$ python -q
>>> import numpy as np
>>> np.set_printoptions(suppress=True, linewidth=140)
>>> def rnd(a):
...     return np.round(a, 1) + 0
... 
>>> feats = np.loadtxt("x.csv", delimiter=",")
>>> rnd(feats)
array([[ 0.9,  0. ,  0. , -0.5,  0. ,  0. ,  0. ,  0. ],
       [ 0. ,  1. ,  0. ,  0. ,  0. ,  0. ,  0. ,  0. ],
       [ 0. ,  0. ,  1. ,  0. ,  0. ,  0. ,  0. ,  0. ],
       [ 0.5,  0. ,  0. ,  0.9,  0. ,  0. ,  0. ,  0. ],
       [ 0. ,  0. ,  0. ,  0. ,  1. ,  0. ,  0. ,  0. ],
       [ 0. ,  0. ,  0. ,  0. ,  0. ,  1. ,  0. ,  0. ],
       [ 0. ,  0. ,  0. ,  0. ,  0. ,  0. ,  1. ,  0. ],
       [ 0. ,  0. ,  0. ,  0. ,  0. ,  0. ,  0. ,  1. ]])
>>> rnd(feats @ feats.T)
array([[1., 0., 0., 0., 0., 0., 0., 0.],
       [0., 1., 0., 0., 0., 0., 0., 0.],
       [0., 0., 1., 0., 0., 0., 0., 0.],
       [0., 0., 0., 1., 0., 0., 0., 0.],
       [0., 0., 0., 0., 1., 0., 0., 0.],
       [0., 0., 0., 0., 0., 1., 0., 0.],
       [0., 0., 0., 0., 0., 0., 1., 0.],
       [0., 0., 0., 0., 0., 0., 0., 1.]])
>>> rnd(np.linalg.norm(feats, axis=0))
array([1., 1., 1., 1., 1., 1., 1., 1.])
>>> feats.shape
(8, 8)
>>> np.zeros(8, 8)
Traceback (most recent call last):
  File "<python-input-8>", line 1, in <module>
    np.zeros(8, 8)
    ~~~~~~~~^^^^^^
TypeError: Cannot interpret '8' as a data type
>>> feats[:, 8]
Traceback (most recent call last):
  File "<python-input-9>", line 1, in <module>
    feats[:, 8]
    ~~~~~^^^^^^
IndexError: index 8 is out of bounds for axis 1 with size 8
>>> np.unravel_index(np.abs(feats).argmax(), feats.shape)
(np.int64(1), np.int64(1))
>>> rnd(feats.mean(axis=0))
array([0.2, 0.1, 0.1, 0. , 0.1, 0.1, 0.1, 0.1])
>>> f = np.array([0, 1, 2, 0, 2, 0, 0, 1])
>>> other = feats + np.outer(f, np.eye(8)[5])
>>> np.linalg.matrix_rank(np.linalg.inv(other) - np.linalg.inv(feats), tol=1e-8)
np.int64(1)
>>> rnd(np.linalg.det(other) / np.linalg.det(feats)), rnd(1 + np.linalg.solve(feats, f)[5])
(np.float64(1.0), np.float64(1.0))
>>> rnd(other)
array([[ 0.9,  0. ,  0. , -0.5,  0. ,  0. ,  0. ,  0. ],
       [ 0. ,  1. ,  0. ,  0. ,  0. ,  1. ,  0. ,  0. ],
       [ 0. ,  0. ,  1. ,  0. ,  0. ,  2. ,  0. ,  0. ],
       [ 0.5,  0. ,  0. ,  0.9,  0. ,  0. ,  0. ,  0. ],
       [ 0. ,  0. ,  0. ,  0. ,  1. ,  2. ,  0. ,  0. ],
       [ 0. ,  0. ,  0. ,  0. ,  0. ,  1. ,  0. ,  0. ],
       [ 0. ,  0. ,  0. ,  0. ,  0. ,  0. ,  1. ,  0. ],
       [ 0. ,  0. ,  0. ,  0. ,  0. ,  1. ,  0. ,  1. ]])
>>> np.linalg.matrix_rank(other - feats)
np.int64(1)
>>> other = np.array([[0, 1, 5, 4, 2, 0, 1, 4, 3, 2, 2],
...     [4, 5, 2, 0, 4, 3, 2, 2, 5, 4, 5],
...     [2, 4, 5, 4, 5, 4, 0, 0, 4, 1, 0],
...     [4, 3, 3, 1, 1, 3, 2, 1, 1, 4, 0],
...     [3, 0, 0, 5, 2, 0, 1, 2, 2, 4, 4],
...     [1, 2, 4, 5, 2, 1, 2, 0, 1, 3, 0],
...     [4, 2, 1, 4, 0, 5, 1, 2, 5, 4, 4],
...     [3, 4, 1, 5, 2, 0, 4, 0, 4, 3, 2],
...     [1, 2, 0, 4, 2, 4, 2, 4, 4, 5, 1],
...     [2, 5, 2, 2, 4, 5, 4, 5, 4, 3, 5],
...     [2, 0, 0, 5, 1, 5, 4, 3, 5, 1, 4],
...     [1, 3, 3, 3, 0, 0, 0, 5, 2, 0, 3]])
>>> m1 = other.T @ other
>>> m1
array([[ 81,  77,  48,  84,  56,  77,  55,  51,  95,  87,  76],
       [ 77, 113,  77,  88,  81,  85,  63,  69, 109,  89,  79],
       [ 48,  77,  94,  85,  64,  54,  36,  54,  75,  60,  45],
       [ 84,  88,  85, 178,  80,  95,  81,  91, 139, 113,  97],
       [ 56,  81,  64,  80,  79,  70,  50,  52,  90,  72,  62],
       [ 77,  85,  54,  95,  70, 126,  67,  75, 121,  91,  84],
       [ 55,  63,  36,  81,  50,  67,  67,  54,  84,  70,  66],
       [ 51,  69,  54,  91,  52,  75,  54, 104,  98,  74,  90],
       [ 95, 109,  75, 139,  90, 121,  84,  98, 158, 114, 117],
       [ 87,  89,  60, 113,  72,  91,  70,  74, 114, 122,  86],
       [ 76,  79,  45,  97,  62,  84,  66,  90, 117,  86, 116]])
>>> # equal to its transpose
>>> round(np.log10(np.linalg.cond(m1)))
3
>>> np.argsort(-np.linalg.norm(m1, axis=0).round(6), kind="stable")[:3]
array([8, 3, 9])
>>> np.linalg.cond(m1) > 100
np.True_
>>> rnd(np.linalg.norm(m1, 2) / np.linalg.norm(m1))
np.float64(1.0)
>>> np.linalg.matrix_rank(m1, rtol=0.1)
np.int64(1)
